% python3 -q
>>> import numpy as np
>>> np.set_printoptions(precision=3, suppress=True, linewidth=160, legacy="1.25")
>>> tidy = lambda a: np.round(a, 3) + 0
>>> sigma = 3 * 0.9 ** np.arange(5)
>>> rng = np.random.default_rng(64)
>>> m1 = rng.normal(size=(12, 5)) * rng.permutation(sigma)
>>> print(tidy(m1))
[[-1.028 -0.539 -3.491  1.71   2.951]
 [ 2.437 -3.001 -0.01  -0.81  -0.817]
 [ 0.509 -2.821 -3.184 -1.9   -2.103]
 [ 1.515 -0.178  2.055  1.305 -0.977]
 [-2.344 -1.692  2.157  1.747 -0.385]
 [ 1.131 -0.567 -2.989  4.913  0.855]
 [-1.836 -5.531  2.294  0.576  1.435]
 [ 3.347  7.683  0.063  3.387  0.494]
 [-2.743  3.968  0.676  0.195  0.641]
 [-0.841  5.922  7.173  3.882 -0.361]
 [-2.826  2.55  -1.708 -0.095  1.949]
 [-0.564  0.209 -0.61  -1.58   1.888]]
>>> Uu, sigma, Vt = np.linalg.svd(m1, full_matrices=False)
>>> print(tidy(np.abs(Vt[0])))
[0.028 0.854 0.377 0.355 0.034]
>>> print(np.abs(Uu[:, 0]).round(6).argmax())
9
>>> print(np.allclose(Uu * sigma @ Vt, m1))
True
>>> print(Uu.shape, sigma.shape, Vt.shape)
(12, 5) (5,) (5, 5)
>>> A = np.load("sample9.npy")
>>> print(A)
[[-2  2 -1 -2  1]
 [ 1  0 -1  1  1]
 [ 1  1 -2 -2  0]
 [-1 -1 -2  2  1]]
>>> x0 = np.array([1, -2, -3, 3, -1])
>>> rhs = m1 @ x0
>>> coef, lr = np.zeros(5), 1 / np.linalg.norm(m1, 2) ** 2
>>> for i in range(4):
...     coef -= lr * m1.T @ (m1 @ coef - rhs)
...     if i % 1 == 0: print(i, round(np.linalg.norm(m1 @ coef - rhs), 3))
... 
0 22.973
1 16.824
2 12.735
3 9.916
>>> print(tidy(np.linalg.cond(m1)))
4.426
>>> x0 = np.array([1, 2, 0, 1, 1])
>>> print((A @ x0).argmax())
1
>>> print(A @ np.ones(5))
[-2.  2. -2. -1.]
>>> print(A @ (2 * x0))
[2 6 2 0]
>>> M2 = A[0, 0] * A[1:] - np.outer(A[1:, 0], A[0])
>>> print(M2)
[[ 0 -2  3  0 -3]
 [ 0 -4  5  6 -1]
 [ 0  4  3 -6 -1]]
>>> print(A[:, 0] / A[0, 0])
[ 1.  -0.5 -0.5  0.5]
>>> arr = np.load("a.npy")
>>> print(arr)
[[-2  0  0  0]
 [ 0 -1  0  0]
 [ 0  0 -1  0]
 [ 0  0  0 -3]]
>>> W = np.array([[0, 1], [0, 2], [2, 0], [3, 0]])
>>> coef = np.array([2, 2])
>>> act = np.maximum(arr @ W + coef, 0)
>>> print((act > 0).mean(axis=0))
[0.5 0.5]
>>> Z = np.array([[2, 2], [3, 0]])
>>> print((act @ Z).round(6).argmax(axis=1))
[0 0 0 0]
>>> print(W @ Z)
[[3 0]
 [6 0]
 [4 4]
 [6 6]]
>>> idx = rng.permutation(4)
>>> print(idx)
[1 3 0 2]
>>> M2 = arr[idx][:, idx]
>>> print(tidy(np.sort(np.abs(np.linalg.eigvals(M2)))))
[1. 1. 2. 3.]
>>> print(np.allclose(M2, arr))
False
>>> print(tidy(np.linalg.det(M2)), tidy(np.linalg.det(arr[idx])))
6.0 -6.0
>>> print(np.trace(M2))
-7
>>> def softmax(z):
...     e = np.exp(z - z.max(axis=-1, keepdims=True))
...     return e / e.sum(axis=-1, keepdims=True)
... 
>>> print(softmax(arr).sum(axis=1))
[1. 1. 1. 1.]
>>> print(tidy(softmax(10 * arr[0])))
[0.    0.333 0.333 0.333]
>>> scores = arr @ arr.T / np.sqrt(4)
>>> print(tidy(softmax(scores + np.triu(np.full(scores.shape, -np.inf), 1))))
[[1.    0.    0.    0.   ]
 [0.378 0.622 0.    0.   ]
 [0.274 0.274 0.452 0.   ]
 [0.011 0.011 0.011 0.968]]
>>> print(tidy(softmax(scores)))
[[0.711 0.096 0.096 0.096]
 [0.215 0.355 0.215 0.215]
 [0.215 0.215 0.355 0.215]
 [0.011 0.011 0.011 0.968]]
>>> print(softmax(scores).round(6).argmax(axis=1))
[0 1 2 3]
>>> X = np.loadtxt("block6.csv", delimiter=",")
>>> print(X)
[[ 8.  9. 10.]
 [ 9. 10.  8.]
 [10.  8.  8.]]
>>> Uu, sigma, Vt = np.linalg.svd(X, full_matrices=False)
>>> print(tidy(sigma / sigma[0]))
[1.    0.079 0.053]
>>> print(tidy(Uu.T @ Uu))
[[1. 0. 0.]
 [0. 1. 0.]
 [0. 0. 1.]]
>>> print((sigma > 1e-8).sum())
3
>>> print(np.abs(Uu[:, 0]).round(6).argmax())
1
>>> print(tidy(np.abs(Vt[0])))
[0.584 0.585 0.563]
>>> print(tidy(Uu.T @ X @ Vt.T))
[[26.675  0.     0.   ]
 [ 0.     2.102  0.   ]
 [ 0.     0.     1.427]]
>>> x0 = np.array([-1, -2, 0])
>>> print(X @ x0)
[-26. -29. -26.]
>>> print(X * x0)
[[ -8. -18.   0.]
 [ -9. -20.   0.]
 [-10. -16.   0.]]
>>> print((X * x0).sum(axis=1))
[-26. -29. -26.]
>>> print(np.linalg.norm(X @ x0) <= np.linalg.norm(X, 2) * np.linalg.norm(x0) + 1e-9)
True
>>> print(X @ (2 * x0))
[-52. -58. -52.]
>>> print(X @ np.eye(3)[0])
[ 8.  9. 10.]
>>> print(np.sign((X @ x0).round(6)))
[-1. -1. -1.]
>>> x0 = np.array([2, -1, 1])
>>> rhs = X @ x0
>>> print(rhs)
[17. 16. 20.]
>>> print(tidy(np.linalg.solve(X.T, X[0])))
[1. 0. 0.]
>>> print(tidy(np.linalg.solve(X, 4 * rhs)))
[ 8. -4.  4.]
>>> print(tidy(np.linalg.solve(X, rhs)))
[ 2. -1.  1.]
>>> ev, evecs = np.linalg.eig(X)
>>> print(tidy(np.sort(np.linalg.eigvals(X @ X))))
[  2.036   4.417 711.546]
>>> print(tidy(np.sort(np.linalg.eigvals(X.T))))
[-2.102  1.427 26.675]
>>> print(tidy(X @ evecs[:, 0] - ev[0] * evecs[:, 0]))
[0. 0. 0.]
>>> print(tidy(np.prod(ev)))
-80.0
>>> ev, evecs = np.linalg.eigh(X)
>>> print(tidy(np.linalg.svd(X, compute_uv=False)))
[26.675  2.102  1.427]
>>> print(tidy(evecs.T @ evecs))
[[1. 0. 0.]
 [0. 1. 0.]
 [0. 0. 1.]]
>>> print((ev > 1e-8).sum(), (ev < -1e-8).sum())
2 1
>>> mat = rng.normal(size=(23, 5)) + 20 * np.array([0, 9, 9, -6, -5])
>>> print(tidy(mat))
[[   0.394  181.891  181.746 -120.676  -99.362]
 [   0.069  181.379  179.918 -119.619 -100.13 ]
 [   0.245  180.27   180.035 -119.41  -100.267]
 [  -0.126  179.069  179.72  -118.93  -100.597]
 [   0.061  179.263  180.474 -118.721  -99.228]
 [   0.175  181.092  180.093 -119.06  -100.474]
 [  -0.603  182.932  180.174 -119.045 -100.047]
 [   0.53   178.215  179.209 -120.153  -98.603]
 [   0.554  178.944  180.015 -119.444 -100.935]
 [   0.64   182.637  181.054 -119.968 -100.575]
 [   0.403  179.87   182.639 -120.363  -99.638]
 [  -0.344  178.679  179.381 -120.001  -99.299]
 [   1.578  178.191  179.143 -119.193 -100.844]
 [  -1.257  180.296  180.018 -120.459 -100.875]
 [   0.073  179.824  179.801 -119.567 -100.403]
 [   0.189  180.534  180.732 -118.511 -100.116]
 [   0.503  179.006  180.411 -121.34   -99.666]
 [  -1.066  178.94   179.354 -119.795 -101.879]
 [   0.162  180.573  180.003 -121.132  -98.853]
 [  -0.876  180.049  177.683 -121.98  -100.627]
 [   0.012  180.856  180.732 -119.133  -98.756]
 [   0.098  178.823  179.99  -120.311 -100.638]
 [  -0.401  181.115  179.287 -120.203 -100.713]]
>>> Xs = (mat - mat.mean(axis=0)) / mat.std(axis=0)
>>> print(tidy(Xs.std(axis=0)))
[1. 1. 1. 1. 1.]
>>> coef = np.linalg.lstsq(np.delete(Xs, 4, axis=1), Xs[:, 4])[0]
>>> print(np.abs(coef).argmax())
2
>>> print(tidy(coef))
[ 0.214 -0.009  0.286 -0.184]
>>> print(tidy(1 - np.var(Xs[:, 4] - np.delete(Xs, 4, axis=1) @ coef)))
0.164
>>> Xs = mat - mat.mean(axis=0)
>>> evecs = np.linalg.svd(Xs)[2][:1]
>>> M2 = Xs - Xs @ evecs.T @ evecs
>>> print(tidy(np.linalg.norm(M2) / np.linalg.norm(Xs)))
0.746
>>> print(np.linalg.norm(M2, axis=1).round(6).argmax())
19
>>> Xs = mat - mat.mean(axis=0)
>>> Uu, sigma, Vt = np.linalg.svd(Xs, full_matrices=False)
>>> print((np.sign(Uu[:, 0]) == np.sign(Uu[0, 0])).astype(int))
[1 1 1 0 0 1 1 0 0 1 1 0 0 1 0 1 0 0 1 0 1 0 1]
>>> print(tidy(sigma))
[6.642 4.786 4.183 3.063 2.354]
>>> print(tidy((sigma ** 2).sum() ** 2 / (sigma ** 4).sum()))
3.415
>>> print(np.linalg.matrix_rank(Xs))
5
>>> print(np.abs(Uu[:, 0]).argmax())
6
>>> print(tidy(Vt[0] * np.sign(Vt[0, np.abs(Vt[0]).argmax()])))
[-0.016  0.895  0.424  0.083  0.108]
>>> E = np.load("case2.npy")
>>> print(E)
[[2.02 1.   1.  ]
 [0.   3.02 2.  ]
 [2.   1.   1.02]]
>>> ev, evecs = np.linalg.eig(E)
>>> print(tidy(np.sort(np.linalg.eigvals(E @ E))))
[ 0.     2.579 19.662]
>>> print(tidy(np.sort(np.linalg.eigvals(np.linalg.inv(E)))))
[ 0.226  0.623 50.   ]
>>> print(tidy(E @ evecs[:, 0] - ev[0] * evecs[:, 0]))
[0. 0. 0.]
>>> J = np.array([[9.1, 3.0, 1.0, 5.0, 9.0],
...     [1.0, 0.1, 7.0, 6.0, 7.0],
...     [1.0, 2.0, 8.1, 6.0, 1.0],
...     [1.0, 4.0, 1.0, 1.1, 4.0],
...     [9.0, 3.0, 1.0, 5.0, 9.1]])
>>> M2 = J / np.sqrt((J ** 2).mean(axis=1, keepdims=True))
>>> print(tidy(M2[4]))
[1.427 0.476 0.159 0.793 1.443]
>>> print(tidy(np.linalg.norm(M2, axis=1)))
[2.236 2.236 2.236 2.236 2.236]
>>> print(J.sum(axis=1))
[27.1 21.1 18.1 11.1 27.1]
>>> print(np.abs(J).max())
9.1
>>> print(tidy(np.linalg.norm(J)))
25.989
>>> print(np.linalg.matrix_rank(J))
5
>>> print(tidy(J - J[0]))
[[ 0.   0.   0.   0.   0. ]
 [-8.1 -2.9  6.   1.  -2. ]
 [-8.1 -1.   7.1  1.  -8. ]
 [-8.1  1.   0.  -3.9 -5. ]
 [-0.1  0.   0.   0.   0.1]]
